% python3 -q
>>> import numpy as np
>>> from numpy import linalg as LA
>>> np.set_printoptions(precision=2, suppress=True, linewidth=200, sign=" ")
>>> F = np.load("arr.npy")
>>> print(F)
[[ 0  1  0  1  1  0]
 [ 1  0  0  1  0  0]
 [ 0  0  0  0  0  0]
 [ 1  1  0  0  1  0]
 [ 1  0  0  1  0  0]
 [ 0  0  0  0  0  0]]
>>> rng = np.random.default_rng(87516)
>>> z = rng.permutation(6)
>>> print(z)
[ 1  2  4  5  0  3]
>>> other = F[z][:, z]
>>> print(round(float(LA.det(other)), 2), round(LA.det(F[z]), 2))
0.0 0.0
>>> print(np.round(np.sort(np.abs(LA.eigvals(other))), 2) + 0)
[ 0.    0.    0.    1.    1.56  2.56]
>>> print(np.trace(other))
0
>>> print(F @ F)
[[ 3  1  0  2  1  0]
 [ 1  2  0  1  2  0]
 [ 0  0  0  0  0  0]
 [ 2  1  0  3  1  0]
 [ 1  2  0  1  2  0]
 [ 0  0  0  0  0  0]]
>>> print(F.sum(axis=0))
[ 3  2  0  3  2  0]
>>> low = np.diag(F.sum(axis=1)) - F
>>> print(low)
[[ 3 -1  0 -1 -1  0]
 [-1  2  0 -1  0  0]
 [ 0  0  0  0  0  0]
 [-1 -1  0  3 -1  0]
 [-1  0  0 -1  2  0]
 [ 0  0  0  0  0  0]]
>>> print(LA.matrix_rank(low))
3
>>> print(np.allclose(low[:-1].T @ LA.lstsq(low[:-1].T, low[-1])[0], low[-1]))
True
>>> print(np.round(low @ LA.pinv(low) @ low, 2) + 0)
[[ 3. -1.  0. -1. -1.  0.]
 [-1.  2.  0. -1.  0.  0.]
 [ 0.  0.  0.  0.  0.  0.]
 [-1. -1.  0.  3. -1.  0.]
 [-1.  0.  0. -1.  2.  0.]
 [ 0.  0.  0.  0.  0.  0.]]
>>> X = np.load("a.npy")
>>> print(X)
[[ 0  0  1  0]
 [ 0  0  0  0]
 [ 3  0  1  2]
 [ 0  0  0  1]]
>>> print(X[0] @ X[3])
0
>>> print(LA.norm(X, axis=0))
[ 3.    0.    1.41  2.24]
>>> W0 = np.loadtxt("run4.csv", delimiter=",")
>>> print(W0)
[[-0.97 -0.21 -0.09]
 [ 0.16 -0.91  0.38]
 [-0.16  0.36  0.92]]
>>> Uu, s, vt = LA.svd(W0, full_matrices=False)
>>> print(np.round(Uu.T @ W0 @ vt.T, 2) + 0)
[[ 1.  0.  0.]
 [ 0.  1.  0.]
 [ 0.  0.  1.]]
>>> print(np.round(vt @ vt.T, 2) + 0)
[[ 1.  0.  0.]
 [ 0.  1.  0.]
 [ 0.  0.  1.]]
>>> print(s / s[0])
[ 1.  1.  1.]
>>> print(round(float(np.sqrt((s ** 2).sum())), 2), round(float(LA.norm(W0)), 2))
1.73 1.73
>>> print(np.allclose(Uu * s @ vt, W0))
True
>>> x0 = np.array([-2, -2, 0])
>>> rhs = W0 @ x0
>>> b, lr = np.zeros(3), 1 / LA.norm(W0, 2) ** 2
>>> for i in range(30):
...     b -= lr * W0.T @ (W0 @ b - rhs)
...     if i % 10 == 0: print(i, round(LA.norm(W0 @ b - rhs), 2))
... 
0 0.0
10 0.0
20 0.0
>>> print(b.round(2) + 0)
[-2. -2.  0.]
>>> print(np.round(LA.cond(W0), 2))
1.0
